In [1]: import numpy as np

In [2]: np.set_printoptions(precision=3, suppress=True, linewidth=100)

In [3]: def rd(a):
   ...:     return np.round(a, 3) + 0
   ...: 

In [4]: K = np.load("dump.npy")

In [5]: K
Out[5]: 
array([[ 0,  0,  0,  0,  0,  0, -5,  0, -5,  0,  4,  0],
       [ 0, -3,  0,  0,  0, -5,  0,  0,  0,  0,  0,  0],
       [ 0,  0,  0,  0,  1, -3,  4,  0,  0,  0,  0,  0],
       [-3,  0,  0,  0,  0,  0,  2,  0,  0,  0,  0,  0],
       [ 0,  0,  3,  5,  0,  0,  0, -2,  0,  5,  0, -4],
       [ 4,  1,  1,  0,  0,  0,  0,  0,  0,  0,  0,  2]])

In [6]: T = np.stack([K, 3 * K, K[::-1]])

In [7]: T.sum(axis=0)
Out[7]: 
array([[  4,   1,   1,   0,   0,   0, -20,   0, -20,   0,  16,   2],
       [  0, -12,   3,   5,   0, -20,   0,  -2,   0,   5,   0,  -4],
       [ -3,   0,   0,   0,   4, -12,  18,   0,   0,   0,   0,   0],
       [-12,   0,   0,   0,   1,  -3,  12,   0,   0,   0,   0,   0],
       [  0,  -3,  12,  20,   0,  -5,   0,  -8,   0,  20,   0, -16],
       [ 16,   4,   4,   0,   0,   0,  -5,   0,  -5,   0,   4,   8]])

In [8]: np.linalg.matrix_rank(T)
Out[8]: array([6, 6, 6])

In [9]: rd(np.linalg.norm(T, axis=(1, 2)))
Out[9]: array([15.492, 46.476, 15.492])

In [10]: t = np.radians(120)

In [11]: r_ = np.eye(12)

In [12]: r_[4, 4] = r_[5, 5] = np.cos(t)

In [13]: r_[4, 5], r_[5, 4] = -np.sin(t), np.sin(t)

In [14]: rd(r_)
Out[14]: 
array([[ 1.   ,  0.   ,  0.   ,  0.   ,  0.   ,  0.   ,  0.   ,  0.   ,  0.   ,  0.   ,  0.   ,
         0.   ],
       [ 0.   ,  1.   ,  0.   ,  0.   ,  0.   ,  0.   ,  0.   ,  0.   ,  0.   ,  0.   ,  0.   ,
         0.   ],
       [ 0.   ,  0.   ,  1.   ,  0.   ,  0.   ,  0.   ,  0.   ,  0.   ,  0.   ,  0.   ,  0.   ,
         0.   ],
       [ 0.   ,  0.   ,  0.   ,  1.   ,  0.   ,  0.   ,  0.   ,  0.   ,  0.   ,  0.   ,  0.   ,
         0.   ],
       [ 0.   ,  0.   ,  0.   ,  0.   , -0.5  , -0.866,  0.   ,  0.   ,  0.   ,  0.   ,  0.   ,
         0.   ],
       [ 0.   ,  0.   ,  0.   ,  0.   ,  0.866, -0.5  ,  0.   ,  0.   ,  0.   ,  0.   ,  0.   ,
         0.   ],
       [ 0.   ,  0.   ,  0.   ,  0.   ,  0.   ,  0.   ,  1.   ,  0.   ,  0.   ,  0.   ,  0.   ,
         0.   ],
       [ 0.   ,  0.   ,  0.   ,  0.   ,  0.   ,  0.   ,  0.   ,  1.   ,  0.   ,  0.   ,  0.   ,
         0.   ],
       [ 0.   ,  0.   ,  0.   ,  0.   ,  0.   ,  0.   ,  0.   ,  0.   ,  1.   ,  0.   ,  0.   ,
         0.   ],
       [ 0.   ,  0.   ,  0.   ,  0.   ,  0.   ,  0.   ,  0.   ,  0.   ,  0.   ,  1.   ,  0.   ,
         0.   ],
       [ 0.   ,  0.   ,  0.   ,  0.   ,  0.   ,  0.   ,  0.   ,  0.   ,  0.   ,  0.   ,  1.   ,
         0.   ],
       [ 0.   ,  0.   ,  0.   ,  0.   ,  0.   ,  0.   ,  0.   ,  0.   ,  0.   ,  0.   ,  0.   ,
         1.   ]])

In [15]: A2 = K @ r_.T

In [16]: rd(np.linalg.det(r_)), np.trace(r_)
Out[16]: (np.float64(1.0), np.float64(9.0))

In [17]: rd(np.linalg.svd(K, compute_uv=False)), rd(np.linalg.svd(A2, compute_uv=False))
Out[17]: 
(array([8.915, 8.809, 6.449, 5.342, 3.376, 1.177]),
 array([8.915, 8.809, 6.449, 5.342, 3.376, 1.177]))

In [18]: rng = np.random.default_rng(66213)

In [19]: A2 = r_ + rng.integers(-2, 3, (12, 1)) @ rng.integers(-2, 3, (1, 12))

In [20]: rd(A2)
Out[20]: 
array([[ 1.   ,  2.   ,  2.   , -4.   , -2.   ,  2.   ,  0.   ,  0.   ,  0.   ,  2.   ,  0.   ,
        -2.   ],
       [ 0.   ,  0.   , -1.   ,  2.   ,  1.   , -1.   ,  0.   ,  0.   ,  0.   , -1.   ,  0.   ,
         1.   ],
       [ 0.   , -1.   ,  0.   ,  2.   ,  1.   , -1.   ,  0.   ,  0.   ,  0.   , -1.   ,  0.   ,
         1.   ],
       [ 0.   ,  2.   ,  2.   , -3.   , -2.   ,  2.   ,  0.   ,  0.   ,  0.   ,  2.   ,  0.   ,
        -2.   ],
       [ 0.   , -1.   , -1.   ,  2.   ,  0.5  , -1.866,  0.   ,  0.   ,  0.   , -1.   ,  0.   ,
         1.   ],
       [ 0.   ,  0.   ,  0.   ,  0.   ,  0.866, -0.5  ,  0.   ,  0.   ,  0.   ,  0.   ,  0.   ,
         0.   ],
       [ 0.   ,  2.   ,  2.   , -4.   , -2.   ,  2.   ,  1.   ,  0.   ,  0.   ,  2.   ,  0.   ,
        -2.   ],
       [ 0.   , -2.   , -2.   ,  4.   ,  2.   , -2.   ,  0.   ,  1.   ,  0.   , -2.   ,  0.   ,
         2.   ],
       [ 0.   ,  0.   ,  0.   ,  0.   ,  0.   ,  0.   ,  0.   ,  0.   ,  1.   ,  0.   ,  0.   ,
         0.   ],
       [ 0.   , -2.   , -2.   ,  4.   ,  2.   , -2.   ,  0.   ,  0.   ,  0.   , -1.   ,  0.   ,
         2.   ],
       [ 0.   , -1.   , -1.   ,  2.   ,  1.   , -1.   ,  0.   ,  0.   ,  0.   , -1.   ,  1.   ,
         1.   ],
       [ 0.   ,  0.   ,  0.   ,  0.   ,  0.   ,  0.   ,  0.   ,  0.   ,  0.   ,  0.   ,  0.   ,
         1.   ]])

In [21]: np.linalg.matrix_rank(A2 - r_, tol=1e-8)
Out[21]: np.int64(1)

In [22]: E = np.load("run11.npy")

In [23]: E
Out[23]: 
array([[1., 5., 0., 0., 0., 0., 0., 0., 0.],
       [5., 2., 5., 0., 0., 0., 0., 0., 0.],
       [0., 5., 0., 5., 0., 0., 0., 0., 0.],
       [0., 0., 5., 1., 5., 0., 0., 0., 0.],
       [0., 0., 0., 5., 1., 5., 0., 0., 0.],
       [0., 0., 0., 0., 5., 2., 5., 0., 0.],
       [0., 0., 0., 0., 0., 5., 1., 5., 0.],
       [0., 0., 0., 0., 0., 0., 5., 1., 5.],
       [0., 0., 0., 0., 0., 0., 0., 5., 1.]])

In [24]: rd(np.linalg.eigvalsh(E).min())
Out[24]: np.float64(-8.444)

In [25]: m1 = np.load("layer3.npy")

In [26]: rd(m1)
Out[26]: 
array([[ 0.937, -0.038,  0.148, -0.011, -0.019, -0.056,  0.114,  0.109,  0.06 ,  0.021, -0.059],
       [-0.038,  0.737, -0.059, -0.281,  0.156, -0.139,  0.031,  0.211, -0.069, -0.086, -0.091],
       [ 0.148, -0.059,  0.502, -0.055,  0.303,  0.107, -0.189, -0.208, -0.15 , -0.131, -0.002],
       [-0.011, -0.281, -0.055,  0.569, -0.021, -0.186, -0.156,  0.246, -0.181, -0.076,  0.069],
       [-0.019,  0.156,  0.303, -0.021,  0.5  , -0.043, -0.182,  0.037, -0.039,  0.131,  0.279],
       [-0.056, -0.139,  0.107, -0.186, -0.043,  0.877,  0.021,  0.189, -0.027, -0.01 , -0.009],
       [ 0.114,  0.031, -0.189, -0.156, -0.182,  0.021,  0.632, -0.106, -0.208, -0.015,  0.265],
       [ 0.109,  0.211, -0.208,  0.246,  0.037,  0.189, -0.106,  0.694, -0.002,  0.008,  0.063],
       [ 0.06 , -0.069, -0.15 , -0.181, -0.039, -0.027, -0.208, -0.002,  0.853, -0.042,  0.121],
       [ 0.021, -0.086, -0.131, -0.076,  0.131, -0.01 , -0.015,  0.008, -0.042,  0.945, -0.042],
       [-0.059, -0.091, -0.002,  0.069,  0.279, -0.009,  0.265,  0.063,  0.121, -0.042,  0.754]])

In [27]: vals, evecs = np.linalg.eigh(m1)

In [28]: x = np.array([1, 0, 2, 0, 1, 0, 2, 1, 0, 1, 0])

In [29]: rd(evecs * np.abs(vals) @ evecs.T)
Out[29]: 
array([[ 0.937, -0.038,  0.148, -0.011, -0.019, -0.056,  0.114,  0.109,  0.06 ,  0.021, -0.059],
       [-0.038,  0.737, -0.059, -0.281,  0.156, -0.139,  0.031,  0.211, -0.069, -0.086, -0.091],
       [ 0.148, -0.059,  0.502, -0.055,  0.303,  0.107, -0.189, -0.208, -0.15 , -0.131, -0.002],
       [-0.011, -0.281, -0.055,  0.569, -0.021, -0.186, -0.156,  0.246, -0.181, -0.076,  0.069],
       [-0.019,  0.156,  0.303, -0.021,  0.5  , -0.043, -0.182,  0.037, -0.039,  0.131,  0.279],
       [-0.056, -0.139,  0.107, -0.186, -0.043,  0.877,  0.021,  0.189, -0.027, -0.01 , -0.009],
       [ 0.114,  0.031, -0.189, -0.156, -0.182,  0.021,  0.632, -0.106, -0.208, -0.015,  0.265],
       [ 0.109,  0.211, -0.208,  0.246,  0.037,  0.189, -0.106,  0.694, -0.002,  0.008,  0.063],
       [ 0.06 , -0.069, -0.15 , -0.181, -0.039, -0.027, -0.208, -0.002,  0.853, -0.042,  0.121],
       [ 0.021, -0.086, -0.131, -0.076,  0.131, -0.01 , -0.015,  0.008, -0.042,  0.945, -0.042],
       [-0.059, -0.091, -0.002,  0.069,  0.279, -0.009,  0.265,  0.063,  0.121, -0.042,  0.754]])

In [30]: rd(x @ m1 @ x / (x @ x)), rd(vals[0]), rd(vals[-1])
Out[30]: (np.float64(0.53), np.float64(0.0), np.float64(1.0))

In [31]: rd(x @ m1 @ x)
Out[31]: np.float64(6.361)

In [32]: t = np.radians(120)

In [33]: r_ = np.eye(11)

In [34]: r_[3, 3] = r_[5, 5] = np.cos(t)

In [35]: r_[3, 5], r_[5, 3] = -np.sin(t), np.sin(t)

In [36]: rd(r_)
Out[36]: 
array([[ 1.   ,  0.   ,  0.   ,  0.   ,  0.   ,  0.   ,  0.   ,  0.   ,  0.   ,  0.   ,  0.   ],
       [ 0.   ,  1.   ,  0.   ,  0.   ,  0.   ,  0.   ,  0.   ,  0.   ,  0.   ,  0.   ,  0.   ],
       [ 0.   ,  0.   ,  1.   ,  0.   ,  0.   ,  0.   ,  0.   ,  0.   ,  0.   ,  0.   ,  0.   ],
       [ 0.   ,  0.   ,  0.   , -0.5  ,  0.   , -0.866,  0.   ,  0.   ,  0.   ,  0.   ,  0.   ],
       [ 0.   ,  0.   ,  0.   ,  0.   ,  1.   ,  0.   ,  0.   ,  0.   ,  0.   ,  0.   ,  0.   ],
       [ 0.   ,  0.   ,  0.   ,  0.866,  0.   , -0.5  ,  0.   ,  0.   ,  0.   ,  0.   ,  0.   ],
       [ 0.   ,  0.   ,  0.   ,  0.   ,  0.   ,  0.   ,  1.   ,  0.   ,  0.   ,  0.   ,  0.   ],
       [ 0.   ,  0.   ,  0.   ,  0.   ,  0.   ,  0.   ,  0.   ,  1.   ,  0.   ,  0.   ,  0.   ],
       [ 0.   ,  0.   ,  0.   ,  0.   ,  0.   ,  0.   ,  0.   ,  0.   ,  1.   ,  0.   ,  0.   ],
       [ 0.   ,  0.   ,  0.   ,  0.   ,  0.   ,  0.   ,  0.   ,  0.   ,  0.   ,  1.   ,  0.   ],
       [ 0.   ,  0.   ,  0.   ,  0.   ,  0.   ,  0.   ,  0.   ,  0.   ,  0.   ,  0.   ,  1.   ]])

In [37]: A2 = m1 @ r_.T

In [38]: rd(np.linalg.det(r_)), np.trace(r_)
Out[38]: (np.float64(1.0), np.float64(8.0))

In [39]: np.allclose(m1 @ m1.T, A2 @ A2.T)
Out[39]: True

In [40]: rd(np.linalg.svd(m1, compute_uv=False)), rd(np.linalg.svd(A2, compute_uv=False))
Out[40]: 
(array([1., 1., 1., 1., 1., 1., 1., 1., 0., 0., 0.]),
 array([1., 1., 1., 1., 1., 1., 1., 1., 0., 0., 0.]))

In [41]: labels = rng.permutation(11)

In [42]: labels
Out[42]: array([ 4,  7, 10,  9,  8,  2,  3,  1,  5,  6,  0])

In [43]: A2 = r_[labels][:, labels]

In [44]: rd(np.linalg.det(A2)), rd(np.linalg.det(r_[labels]))
Out[44]: (np.float64(1.0), np.float64(1.0))

In [45]: rd(np.diag(A2))
Out[45]: array([ 1. ,  1. ,  1. ,  1. ,  1. ,  1. , -0.5,  1. , -0.5,  1. ,  1. ])

In [46]: M = np.loadtxt("data.csv", delimiter=",")

In [47]: M
Out[47]: 
array([[1., 0., 0., 0., 0., 0., 0., 0., 0.],
       [0., 0., 0., 1., 0., 0., 0., 0., 0.],
       [0., 0., 1., 0., 0., 0., 0., 0., 0.],
       [0., 0., 0., 0., 1., 0., 0., 0., 0.],
       [0., 0., 0., 0., 0., 0., 0., 0., 1.],
       [0., 0., 0., 0., 0., 0., 1., 0., 0.],
       [0., 1., 0., 0., 0., 0., 0., 0., 0.],
       [0., 0., 0., 0., 0., 1., 0., 0., 0.],
       [0., 0., 0., 0., 0., 0., 0., 1., 0.]])

In [48]: rd(np.linalg.pinv(M))
Out[48]: 
array([[1., 0., 0., 0., 0., 0., 0., 0., 0.],
       [0., 0., 0., 0., 0., 0., 1., 0., 0.],
       [0., 0., 1., 0., 0., 0., 0., 0., 0.],
       [0., 1., 0., 0., 0., 0., 0., 0., 0.],
       [0., 0., 0., 1., 0., 0., 0., 0., 0.],
       [0., 0., 0., 0., 0., 0., 0., 1., 0.],
       [0., 0., 0., 0., 0., 1., 0., 0., 0.],
       [0., 0., 0., 0., 0., 0., 0., 0., 1.],
       [0., 0., 0., 0., 1., 0., 0., 0., 0.]])

In [49]: M @ M.T
Out[49]: 
array([[1., 0., 0., 0., 0., 0., 0., 0., 0.],
       [0., 1., 0., 0., 0., 0., 0., 0., 0.],
       [0., 0., 1., 0., 0., 0., 0., 0., 0.],
       [0., 0., 0., 1., 0., 0., 0., 0., 0.],
       [0., 0., 0., 0., 1., 0., 0., 0., 0.],
       [0., 0., 0., 0., 0., 1., 0., 0., 0.],
       [0., 0., 0., 0., 0., 0., 1., 0., 0.],
       [0., 0., 0., 0., 0., 0., 0., 1., 0.],
       [0., 0., 0., 0., 0., 0., 0., 0., 1.]])

In [50]: M.T @ M
Out[50]: 
array([[1., 0., 0., 0., 0., 0., 0., 0., 0.],
       [0., 1., 0., 0., 0., 0., 0., 0., 0.],
       [0., 0., 1., 0., 0., 0., 0., 0., 0.],
       [0., 0., 0., 1., 0., 0., 0., 0., 0.],
       [0., 0., 0., 0., 1., 0., 0., 0., 0.],
       [0., 0., 0., 0., 0., 1., 0., 0., 0.],
       [0., 0., 0., 0., 0., 0., 1., 0., 0.],
       [0., 0., 0., 0., 0., 0., 0., 1., 0.],
       [0., 0., 0., 0., 0., 0., 0., 0., 1.]])

In [51]: A2 = M / np.sqrt((M ** 2).mean(axis=1, keepdims=True))

In [52]: np.linalg.matrix_rank(A2) == np.linalg.matrix_rank(M)
Out[52]: np.True_

In [53]: def softmax(z):
    ...:     e = np.exp(z - z.max(axis=-1, keepdims=True))
    ...:     return e / e.sum(axis=-1, keepdims=True)
    ...: 

In [54]: rd(softmax(10 * K[1]))
Out[54]: array([0.1, 0. , 0.1, 0.1, 0.1, 0. , 0.1, 0.1, 0.1, 0.1, 0.1, 0.1])

In [55]: rd(softmax(K[1]))
Out[55]: array([0.099, 0.005, 0.099, 0.099, 0.099, 0.001, 0.099, 0.099, 0.099, 0.099, 0.099, 0.099])

In [56]: rd(softmax(K).sum(axis=1))
Out[56]: array([1., 1., 1., 1., 1., 1.])

In [57]: att = K @ K.T / np.sqrt(12)

In [58]: rd(softmax(att)[1] @ K)
Out[58]: 
array([ 0.   , -2.987,  0.   ,  0.   ,  0.004, -4.991,  0.016,  0.   ,  0.   ,  0.   ,  0.   ,
        0.   ])

In [59]: rd(softmax(att))
Out[59]: 
array([[1.   , 0.   , 0.   , 0.   , 0.   , 0.   ],
       [0.   , 0.996, 0.004, 0.   , 0.   , 0.   ],
       [0.   , 0.04 , 0.954, 0.005, 0.001, 0.001],
       [0.001, 0.018, 0.184, 0.778, 0.018, 0.001],
       [0.   , 0.   , 0.   , 0.   , 1.   , 0.   ],
       [0.002, 0.001, 0.002, 0.   , 0.   , 0.995]])

In [60]: feats = np.load("a.npy")

In [61]: feats
Out[61]: 
array([[0, 0, 0, 0, 0, 1, 0, 0, 0, 0, 0],
       [0, 0, 0, 1, 0, 0, 0, 0, 0, 0, 0],
       [1, 0, 0, 0, 0, 0, 0, 0, 0, 0, 0],
       [0, 0, 0, 0, 0, 0, 0, 0, 0, 0, 1],
       [0, 0, 0, 0, 1, 0, 0, 0, 0, 0, 0],
       [0, 0, 0, 0, 0, 0, 0, 0, 0, 1, 0],
       [0, 0, 1, 0, 0, 0, 0, 0, 0, 0, 0],
       [0, 0, 0, 0, 0, 0, 0, 0, 1, 0, 0],
       [0, 0, 0, 0, 0, 0, 0, 1, 0, 0, 0],
       [0, 0, 0, 0, 0, 0, 1, 0, 0, 0, 0],
       [0, 1, 0, 0, 0, 0, 0, 0, 0, 0, 0]])

In [62]: f, g = feats[8], feats[3]

In [63]: f @ f
Out[63]: np.int64(1)

In [64]: f @ g
Out[64]: np.int64(0)

In [65]: pr = (f @ g) / (f @ f) * f

In [66]: np.outer(f, g)
Out[66]: 
array([[0, 0, 0, 0, 0, 0, 0, 0, 0, 0, 0],
       [0, 0, 0, 0, 0, 0, 0, 0, 0, 0, 0],
       [0, 0, 0, 0, 0, 0, 0, 0, 0, 0, 0],
       [0, 0, 0, 0, 0, 0, 0, 0, 0, 0, 0],
       [0, 0, 0, 0, 0, 0, 0, 0, 0, 0, 0],
       [0, 0, 0, 0, 0, 0, 0, 0, 0, 0, 0],
       [0, 0, 0, 0, 0, 0, 0, 0, 0, 0, 0],
       [0, 0, 0, 0, 0, 0, 0, 0, 0, 0, 1],
       [0, 0, 0, 0, 0, 0, 0, 0, 0, 0, 0],
       [0, 0, 0, 0, 0, 0, 0, 0, 0, 0, 0],
       [0, 0, 0, 0, 0, 0, 0, 0, 0, 0, 0]])

In [67]: g - pr
Out[67]: array([0., 0., 0., 0., 0., 0., 0., 0., 0., 0., 1.])

In [68]: rd(np.linalg.norm(f + g) ** 2 + np.linalg.norm(f - g) ** 2)
Out[68]: np.float64(4.0)
